In [1]: import numpy as np

In [2]: from numpy import linalg as LA

In [3]: np.set_printoptions(precision=2, suppress=True, linewidth=100, floatmode="fixed")

In [4]: rng = np.random.default_rng(31)

In [5]: feats = rng.normal(size=(19, 3))

In [6]: feats = 5 * feats / LA.norm(feats, axis=1, keepdims=True)

In [7]: print(feats)
[[-2.56  1.71  3.94]
 [-3.84  3.03  1.01]
 [ 2.74  0.95  4.07]
 [-2.00  3.79  2.57]
 [-3.01  3.31  2.23]
 [-4.51  1.54 -1.51]
 [-1.60 -3.86 -2.74]
 [ 0.23  0.31 -4.99]
 [-0.72 -3.60 -3.40]
 [-1.55  3.83  2.82]
 [-2.42 -2.85 -3.32]
 [ 0.75  4.94  0.10]
 [ 2.05  0.94  4.46]
 [-3.42 -3.63 -0.34]
 [ 3.66 -2.36  2.45]
 [-3.15 -3.38 -1.92]
 [ 3.22  2.67 -2.73]
 [ 1.35 -4.81  0.15]
 [-4.17 -0.17 -2.75]]

In [8]: cov = feats.T @ feats

In [9]: print(np.diag(cov))
[143.11 177.25 154.64]

In [10]: print((feats @ feats.T).shape)
(19, 19)

In [11]: idx = rng.permutation(3)

In [12]: other = feats[:, idx] * rng.choice([-1, 1], 3)

In [13]: print(other)
[[ 1.71 -2.56  3.94]
 [ 3.03 -3.84  1.01]
 [ 0.95  2.74  4.07]
 [ 3.79 -2.00  2.57]
 [ 3.31 -3.01  2.23]
 [ 1.54 -4.51 -1.51]
 [-3.86 -1.60 -2.74]
 [ 0.31  0.23 -4.99]
 [-3.60 -0.72 -3.40]
 [ 3.83 -1.55  2.82]
 [-2.85 -2.42 -3.32]
 [ 4.94  0.75  0.10]
 [ 0.94  2.05  4.46]
 [-3.63 -3.42 -0.34]
 [-2.36  3.66  2.45]
 [-3.38 -3.15 -1.92]
 [ 2.67  3.22 -2.73]
 [-4.81  1.35  0.15]
 [-0.17 -4.17 -2.75]]

In [14]: left, _, Vt = LA.svd(feats.T @ other)

In [15]: print(np.round(LA.lstsq(feats, other)[0], 2) + 0)
[[0.00 1.00 0.00]
 [1.00 0.00 0.00]
 [0.00 0.00 1.00]]

In [16]: print(np.round(left @ Vt, 2) + 0)
[[0.00 1.00 0.00]
 [1.00 0.00 0.00]
 [0.00 0.00 1.00]]

In [17]: vec = np.array([-1, 1, 2])

In [18]: y = other @ vec

In [19]: print(LA.lstsq(other, y)[0])
[-1.00  1.00  2.00]

In [20]: print(LA.solve(other.T @ other, other.T @ y))
[-1.00  1.00  2.00]

In [21]: y = y + 0.05 * rng.normal(size=19)

In [22]: print(y)
[ 3.60 -4.88  9.93 -0.68 -1.83 -9.11 -3.19 -9.98 -3.93  0.35 -6.11 -3.98  9.97 -0.55 10.92 -3.52
 -4.88  6.50 -9.52]

In [23]: b, *_ = LA.lstsq(other, y)

In [24]: print(np.round(other.T @ (y - other @ b), 2) + 0)
[0.00 0.00 0.00]

In [25]: print(b)
[-1.00  1.00  1.99]

In [26]: m1 = np.load("block2.npy")

In [27]: print(m1)
[[-4.96 -0.19  4.79]
 [-0.19  2.65  2.46]
 [ 4.79  2.46 -2.68]]

In [28]: print([round(float(LA.det(m1[:i, :i])), 2) + 0 for i in range(1, 4)])
[-4.96, -13.16, 0.0]

In [29]: left, s, Vt = LA.svd(m1)

In [30]: vecs = Vt[:(s > 1e-8).sum()]

In [31]: vec = m1[2] + -1 * m1[1] + rng.integers(2) * np.eye(3)[0]

In [32]: print(vec)
[ 5.99 -0.18 -5.15]

In [33]: print(np.diag(vecs.T @ vecs))
[0.63 0.73 0.63]

In [34]: vals, vecs = LA.eigh(m1)

In [35]: vec = np.array([-5, 2, 5])

In [36]: print(np.round(vec @ m1 @ vec, 2))
-367.17

In [37]: print(np.round(vec @ m1 @ vec / (vec @ vec), 2), vals[0], vals[-1])
-6.8 -9.0 4.0

In [38]: print(vecs * np.maximum(vals, 0) @ vecs.T)
[[0.23 0.81 0.46]
 [0.81 2.84 1.63]
 [0.46 1.63 0.93]]

In [39]: print((np.sign(vecs[:, -1].round(6)) == np.sign(vecs[0, -1].round(6))).astype(int))
[1 1 1]

In [40]: M = np.load("m.npy")

In [41]: print(M)
[[-0.04 -0.08  0.63  0.25 -0.46 -0.37 -0.43]
 [ 0.22 -0.37  0.48  0.30  0.56  0.42 -0.04]
 [-0.76  0.34  0.08 -0.01  0.17  0.36 -0.38]
 [ 0.14  0.27  0.54 -0.68 -0.14  0.25  0.26]
 [-0.40 -0.11  0.15  0.39 -0.32  0.15  0.72]
 [-0.18 -0.75 -0.16 -0.36 -0.33  0.30 -0.20]
 [-0.40 -0.29  0.17 -0.31  0.45 -0.62  0.20]]

In [42]: print(M.sum(axis=0))
[-1.41 -1.00  1.89 -0.43 -0.07  0.48  0.15]

In [43]: M[7]
Traceback (most recent call last):
  Cell In[43], line 1
    M[7]
IndexError: index 7 is out of bounds for axis 0 with size 7


In [44]: print(round(float(np.abs(M).max()), 2))
0.76

In [45]: print(LA.matrix_rank(M))
7

In [46]: print(round(M[:, 5] @ M[:, 1], 2))
0.0

In [47]: print(LA.pinv(M))
[[-0.04  0.22 -0.76  0.14 -0.40 -0.18 -0.40]
 [-0.08 -0.37  0.34  0.27 -0.11 -0.75 -0.29]
 [ 0.63  0.48  0.08  0.54  0.15 -0.16  0.17]
 [ 0.25  0.30 -0.01 -0.68  0.39 -0.36 -0.31]
 [-0.46  0.56  0.17 -0.14 -0.32 -0.33  0.45]
 [-0.37  0.42  0.36  0.25  0.15  0.30 -0.62]
 [-0.43 -0.04 -0.38  0.26  0.72 -0.20  0.20]]

In [48]: print(LA.svd(M, compute_uv=False))
[1.00 1.00 1.00 1.00 1.00 1.00 1.00]

In [49]: print(LA.norm(M, axis=0))
[1.00 1.00 1.00 1.00 1.00 1.00 1.00]

In [50]: data = np.array([[1, 1, 0, 0], [3, 2, 0, 0], [0, 0, 1, 1], [0, 0, 3, 2]])

In [51]: print(data)
[[1 1 0 0]
 [3 2 0 0]
 [0 0 1 1]
 [0 0 3 2]]

In [52]: vec = np.array([-5, -3, -5, -1])

In [53]: h1 = np.maximum(data @ vec, 0)

In [54]: print(np.maximum(data @ vec, 0) - np.maximum(-data @ vec, 0))
[ -8 -21  -6 -17]

In [55]: print(data * (h1 > 1e-9)[:, None])
[[0 0 0 0]
 [0 0 0 0]
 [0 0 0 0]
 [0 0 0 0]]

In [56]: print(np.flatnonzero(h1 > 1e-9))
[]

In [57]: other = LA.inv(data)

In [58]: print(other)
[[-2.00  1.00  0.00  0.00]
 [ 3.00 -1.00  0.00  0.00]
 [ 0.00  0.00 -2.00  1.00]
 [ 0.00  0.00  3.00 -1.00]]

In [59]: print(round(LA.det(data) * LA.det(other), 2))
1.0

In [60]: q, vecs = LA.qr(data[:, :2])[0], LA.qr(data[:, 2:])[0]

In [61]: s = LA.svd(q.T @ vecs, compute_uv=False)

In [62]: print((s > 0.9).sum())
0

In [63]: print(np.degrees(np.arccos(s.clip(0, 1))))
[90.00 90.00]

In [64]: print(np.round(LA.norm(q @ q.T - vecs @ vecs.T, 2), 2))
1.0

In [65]: J = np.eye(4, dtype=int)[rng.permutation(4)]

In [66]: print(J)
[[0 0 1 0]
 [0 0 0 1]
 [0 1 0 0]
 [1 0 0 0]]

In [67]: r0 = np.array([4, -7, -8, -6])

In [68]: other = J + np.outer(r0, np.eye(4)[1])

In [69]: print(other)
[[ 0.00  4.00  1.00  0.00]
 [ 0.00 -7.00  0.00  1.00]
 [ 0.00 -7.00  0.00  0.00]
 [ 1.00 -6.00  0.00  0.00]]

In [70]: t = np.radians(45)

In [71]: Rm = np.eye(4)

In [72]: Rm[3, 3] = Rm[1, 1] = np.cos(t)

In [73]: Rm[3, 1], Rm[1, 3] = -np.sin(t), np.sin(t)

In [74]: print(Rm)
[[ 1.00  0.00  0.00  0.00]
 [ 0.00  0.71  0.00  0.71]
 [ 0.00  0.00  1.00  0.00]
 [ 0.00 -0.71  0.00  0.71]]

In [75]: other = J @ Rm.T

In [76]: print(np.abs(other - J).max(axis=0))
[0.00 0.71 0.00 0.71]

In [77]: print(np.sort(np.abs(LA.eigvals(J)))[::-1])
[1.00 1.00 1.00 1.00]

In [78]: print(J.sum(axis=1))
[1 1 1 1]

In [79]: print(LA.matrix_power(J, 100))
[[1 0 0 0]
 [0 1 0 0]
 [0 0 1 0]
 [0 0 0 1]]

In [80]: print(J @ np.ones(4))
[1.00 1.00 1.00 1.00]

In [81]: pr = np.eye(4)[0]

In [82]: for _ in range(7):
    ...:     pr = pr @ J
    ...:     print(pr.round(2))
    ...: 
[0.00 0.00 1.00 0.00]
[0.00 1.00 0.00 0.00]
[0.00 0.00 0.00 1.00]
[1.00 0.00 0.00 0.00]
[0.00 0.00 1.00 0.00]
[0.00 1.00 0.00 0.00]
[0.00 0.00 0.00 1.00]

In [83]: other = np.array([[2, 0], [2, 0], [1, -2]])

In [84]: E = np.kron(np.eye(3, dtype=int), other)

In [85]: print(E)
[[ 2  0  0  0  0  0]
 [ 2  0  0  0  0  0]
 [ 1 -2  0  0  0  0]
 [ 0  0  2  0  0  0]
 [ 0  0  2  0  0  0]
 [ 0  0  1 -2  0  0]
 [ 0  0  0  0  2  0]
 [ 0  0  0  0  2  0]
 [ 0  0  0  0  1 -2]]

In [86]: vec = np.array([-9, 4, -3, 2, 4, 5])

In [87]: y = E @ vec

In [88]: b, lr = np.zeros(6), 1 / LA.norm(E, 2) ** 2

In [89]: for i in range(50):
    ...:     b -= lr * E.T @ (E @ b - y)
    ...:     if i % 10 == 0: print(i, round(LA.norm(E @ b - y), 2))
    ...: 
0 7.38
10 0.12
20 0.0
30 0.0
40 0.0

In [90]: print(round(LA.cond(E), 2))
1.72

In [91]: print(b)
[-9.00  4.00 -3.00  2.00  4.00  5.00]

In [92]: vec = np.array([-2, -1, 0, -1, 0, 0])

In [93]: print(LA.norm(E @ vec) <= LA.norm(E, 2) * LA.norm(vec) + 1e-9)
True

In [94]: print(np.einsum("ij,j->i", E, vec))
[-4 -4  0  0  0  2  0  0  0]

In [95]: print(E @ np.ones(6))
[ 2.00  2.00 -1.00  2.00  2.00 -1.00  2.00  2.00 -1.00]

In [96]: print((E @ vec).argmax())
5

In [97]: arr = np.eye(4, dtype=int)[rng.permutation(4)] * np.array([2, 0, 2, 0])

In [98]: print(arr)
[[2 0 0 0]
 [0 0 0 0]
 [0 0 0 0]
 [0 0 2 0]]

In [99]: print([int(LA.matrix_rank(LA.matrix_power(arr, p))) for p in range(1, 5)])
[2, 1, 1, 1]

In [100]: left, s, Vt = LA.svd(arr)

In [101]: vecs = Vt[:(s > 1e-8).sum()]

In [102]: vec = arr[0] + -1 * arr[3] + rng.integers(2) * np.eye(4)[1]

In [103]: print(vec)
[ 2.00  0.00 -2.00  0.00]

In [104]: print(round(float(LA.norm(vec - vecs.T @ vecs @ vec)), 2))
0.0

In [105]: print(LA.matrix_rank(np.vstack([arr, vec])))
2

In [106]: print(np.unique(arr.round(6), axis=0).shape)
(3, 4)

In [107]: print(LA.lstsq(arr[:-1].T, arr[-1])[2])
1

In [108]: idx = rng.permutation(4)

In [109]: print(idx)
[0 3 1 2]

In [110]: other = arr[idx][:, idx]

In [111]: print(other)
[[2 0 0 0]
 [0 0 0 2]
 [0 0 0 0]
 [0 0 0 0]]

In [112]: print(np.sort(np.abs(LA.eigvals(other))))
[0.00 0.00 0.00 2.00]

In [113]: print(np.diag(other))
[2 0 0 0]

In [114]: print(np.trace(other))
2

In [115]: print(np.round(LA.det(arr), 2))
0.0

In [116]: print(np.sort(LA.eigvals(arr).real))
[0.00 0.00 0.00 2.00]

In [117]: print(arr @ arr)
[[4 0 0 0]
 [0 0 0 0]
 [0 0 0 0]
 [0 0 0 0]]

In [118]: A = np.loadtxt("w.csv", delimiter=",")

In [119]: print(A)
[[ 24.00  16.00 -16.00  -3.00  -2.00   2.00]
 [-16.00   8.00   8.00   2.00  -1.00  -1.00]
 [-16.00   0.00 -16.00   2.00   0.00   2.00]
 [-12.00  -8.00   8.00  21.00  14.00 -14.00]
 [  8.00  -4.00  -4.00 -14.00   7.00   7.00]
 [  8.00   0.00   8.00 -14.00   0.00 -14.00]]

In [120]: other = A / LA.norm(A, axis=1, keepdims=True)

In [121]: cov = other @ other.T

In [122]: print(cov)
[[ 1.00 -0.59 -0.17 -0.60  0.36  0.10]
 [-0.59  1.00  0.29  0.36 -0.60 -0.17]
 [-0.17  0.29  1.00  0.10 -0.17 -0.60]
 [-0.60  0.36  0.10  1.00 -0.59 -0.17]
 [ 0.36 -0.60 -0.17 -0.59  1.00  0.29]
 [ 0.10 -0.17 -0.60 -0.17  0.29  1.00]]

In [123]: print((np.abs(cov) > 0.9).astype(int))
[[1 0 0 0 0 0]
 [0 1 0 0 0 0]
 [0 0 1 0 0 0]
 [0 0 0 1 0 0]
 [0 0 0 0 1 0]
 [0 0 0 0 0 1]]

In [124]: print(cov[0])
[ 1.00 -0.59 -0.17 -0.60  0.36  0.10]

In [125]: print((cov - 2 * np.eye(6)).round(6).argmax(axis=1))
[4 3 1 1 0 4]

In [126]: print(np.argwhere(np.triu(np.abs(cov) > 0.95, 1)))
[]

In [127]: print(LA.norm(other, axis=1))
[1.00 1.00 1.00 1.00 1.00 1.00]

In [128]: vals, vecs = LA.eigh(cov)

In [129]: print((vals > 1e-8).sum(), (vals < -1e-8).sum())
6 0

In [130]: print(LA.svd(cov, compute_uv=False))
[2.78 1.39 0.70 0.63 0.35 0.16]

In [131]: print(round(vals.sum(), 2), np.trace(cov))
6.0 6.0

In [132]: print(np.abs(vecs[:, -1]).round(6).argmax())
1

In [133]: print(np.abs(vecs[:, -1]))
[0.44 0.47 0.29 0.44 0.47 0.29]

In [134]: print(np.unique(vals.round(6) + 0, return_counts=True)[1])
[1 1 1 1 1 1]

In [135]: blk = np.stack([A, 4 * A, A[::-1]])

In [136]: print(LA.matrix_rank(blk))
[6 6 6]

In [137]: print(blk.shape)
(3, 6, 6)

In [138]: print(np.einsum("bij,cij->bc", blk, blk))
[[ 4030.00 16120.00  -156.00]
 [16120.00 64480.00  -624.00]
 [ -156.00  -624.00  4030.00]]

In [139]: print((blk @ A.T).shape)
(3, 6, 6)

In [140]: print(LA.matrix_rank(blk.reshape(3, -1)))
2
